% python3 -q
>>> import numpy as np
>>> np.set_printoptions(precision=2, suppress=True, linewidth=100)
>>> def rnd(a):
...     return np.round(a, 2) + 0
... 
>>> J = np.array([[0.4, 7.0, -0.8, -0.1, -1.7, 0.1],
...     [0.5, 3.0, -1.3, -1.6, 1.5, -1.5],
...     [-0.8, 20.0, 0.5, 0.0, 1.2, -0.9],
...     [-0.2, 10.0, 1.2, -0.3, -1.3, 1.0],
...     [2.7, -16.0, 0.0, -1.9, 0.4, 0.8]])
>>> def softmax(z):
...     e = np.exp(z - z.max(axis=-1, keepdims=True))
...     return e / e.sum(axis=-1, keepdims=True)
... 
>>> print(rnd(softmax(10 * J[4])))
[1. 0. 0. 0. 0. 0.]
>>> print(rnd(softmax(J[4] + -1)))
[0.75 0.   0.05 0.01 0.08 0.11]
>>> scores = J @ J.T / np.sqrt(6)
>>> print(rnd(softmax(scores)[4] @ J))
[  2.7 -16.    0.   -1.9   0.4   0.8]
>>> print(rnd(softmax(scores)))
[[0. 0. 1. 0. 0.]
 [0. 0. 1. 0. 0.]
 [0. 0. 1. 0. 0.]
 [0. 0. 1. 0. 0.]
 [0. 0. 0. 0. 1.]]
>>> print(rnd(softmax(scores + np.triu(np.full(scores.shape, -np.inf), 1))))
[[1.   0.   0.   0.   0.  ]
 [0.67 0.33 0.   0.   0.  ]
 [0.   0.   1.   0.   0.  ]
 [0.   0.   1.   0.   0.  ]
 [0.   0.   0.   0.   1.  ]]
>>> print(softmax(scores).round(6).argmax(axis=1))
[2 2 2 2 4]
>>> W0 = np.array([[0.55, -0.57, -1.26],
...     [-0.98, -0.35, 1.58],
...     [-4.0, -4.33, 4.22],
...     [3.2, 2.62, -5.37]])
>>> u = np.array([-1, -2, -1])
>>> print(rnd(np.convolve(W0[0], u)))
[-0.55 -0.53  1.85  3.09  1.26]
>>> print(rnd(np.polyval(u, W0[0])))
[-2.4  -0.18 -0.07]
>>> print(rnd(np.cross(W0[0, :3], W0[3, :3])))
[ 6.36 -1.08  3.26]
>>> x = np.array([2, 4, 3])
>>> rhs = W0 @ x
>>> print(rnd(rhs))
[ -4.96   1.38 -12.66   0.77]
>>> print(rnd(np.linalg.lstsq(W0, rhs)[0]))
[2. 4. 3.]
>>> try:
...     np.linalg.solve(W0, rhs)
... except np.linalg.LinAlgError as e:
...     print(repr(e))
... 
LinAlgError('Last 2 dimensions of the array must be square')
>>> print(rnd(np.linalg.solve(W0.T @ W0, W0.T @ rhs)))
[2. 4. 3.]
>>> rng = np.random.default_rng(40814)
>>> rhs = rhs + 0.05 * rng.normal(size=4)
>>> print(rnd(rhs))
[ -4.92   1.46 -12.73   0.82]
>>> b, *_ = np.linalg.lstsq(W0, rhs)
>>> print(b.round())
[2. 4. 3.]
>>> print([round(float(np.linalg.norm(np.linalg.solve(W0.T @ W0 + lam * np.eye(3), W0.T @ rhs))), 2) for lam in (0, 1, 10, 100)])
[5.4, 4.27, 1.7, 0.49]
>>> print(rnd(W0.T @ (rhs - W0 @ b)))
[0. 0. 0.]
>>> Q, evecs = np.linalg.qr(W0[:, :1])[0], np.linalg.qr(W0[:, 1:])[0]
>>> s = np.linalg.svd(Q.T @ evecs, compute_uv=False)
>>> print(rnd(np.linalg.norm(Q @ Q.T - evecs @ evecs.T, 2)))
1.0
>>> print(rnd(np.degrees(np.arccos(s.clip(0, 1)))))
[5.19]
>>> print((s > 0.9).sum())
1
>>> print(rnd(s))
[1.]
>>> Y = W0 / np.sqrt((W0 ** 2).mean(axis=1, keepdims=True))
>>> print(rnd(np.linalg.norm(Y, axis=1)))
[1.73 1.73 1.73 1.73]
>>> print(rnd(W0 - W0.mean(axis=1, keepdims=True)))
[[ 0.98 -0.14 -0.83]
 [-1.06 -0.43  1.5 ]
 [-2.63 -2.96  5.59]
 [ 3.05  2.47 -5.52]]
>>> print(np.linalg.matrix_rank(W0 - W0.mean(axis=1, keepdims=True)))
2
>>> X = np.loadtxt("sample1.csv", delimiter=",")
>>> print(X)
[[ 2.    2.09  3.14]
 [ 2.1   2.02  3.  ]
 [ 1.74  2.07  3.03]
 [ 1.97  1.98  2.86]
 [ 1.81  2.16  3.1 ]
 [ 1.94  2.02  3.13]
 [ 1.8   0.15  1.2 ]
 [ 1.98  0.04  0.97]
 [ 2.06  0.03  0.84]
 [ 2.03  0.04  0.93]
 [ 1.91 -0.01  0.99]
 [ 1.99  0.08  0.96]
 [ 1.91  0.99  1.05]
 [ 2.02  0.95  0.99]
 [ 2.13  0.96  1.08]
 [ 2.04  0.91  0.96]
 [ 2.25  1.08  1.24]
 [ 1.99  1.03  0.89]]
>>> Xs = X - X.mean(axis=0)
>>> Uu, s, VT = np.linalg.svd(Xs, full_matrices=False)
>>> print((np.sign(Uu[:, 0]) == np.sign(Uu[0, 0])).astype(int))
[1 1 1 1 1 1 0 0 0 0 0 0 0 0 0 0 0 0]
>>> print(rnd((s ** 2).sum() ** 2 / (s ** 4).sum()))
1.13
>>> print(np.abs(VT[0]).argmax())
2
>>> print(rnd(VT[0] * np.sign(VT[0, np.abs(VT[0]).argmax()])))
[-0.03  0.64  0.77]
>>> A = np.load("arr.npy")
>>> print(rnd(A))
[[-2.92  0.5   0.5 ]
 [-2.91  0.57  0.45]
 [-2.36 -1.02  1.55]
 [-0.69 -2.17  1.96]
 [-2.9   0.2   0.74]
 [-2.79 -0.26  1.07]
 [ 2.06  1.35 -1.72]
 [ 0.69 -2.37  1.7 ]
 [ 1.24  1.93 -1.94]
 [ 2.27 -1.81  0.75]
 [-2.41 -0.95  1.51]
 [ 2.92 -0.5  -0.5 ]
 [-2.05 -1.35  1.72]
 [ 1.24  1.93 -1.94]
 [-2.51  1.57 -0.49]
 [ 2.89 -0.73 -0.3 ]
 [ 0.87 -2.36  1.63]
 [ 0.83 -2.37  1.65]
 [ 2.22  1.18 -1.64]
 [ 2.57 -1.49  0.4 ]
 [ 2.92 -0.43 -0.55]
 [ 2.58  0.7  -1.36]
 [ 0.46  2.24 -1.94]
 [ 2.9  -0.67 -0.36]
 [-1.55 -1.75  1.89]
 [ 2.9  -0.67 -0.36]
 [-1.42  2.26 -1.38]
 [ 2.54 -1.53  0.45]
 [ 2.1  -1.94  0.91]
 [-2.54 -0.77  1.41]]
>>> Uu, s, VT = np.linalg.svd(A)
>>> evecs = VT[:(s > 1e-8).sum()]
>>> x = A[5] + 5 * A[15] + rng.integers(2) * np.eye(3)[0]
>>> print(rnd(x))
[11.67 -3.93 -0.45]
>>> print(rnd(np.diag(evecs.T @ evecs)))
[0.95 0.63 0.43]
>>> print(rnd(np.linalg.norm(x - evecs.T @ evecs @ x)))
0.0
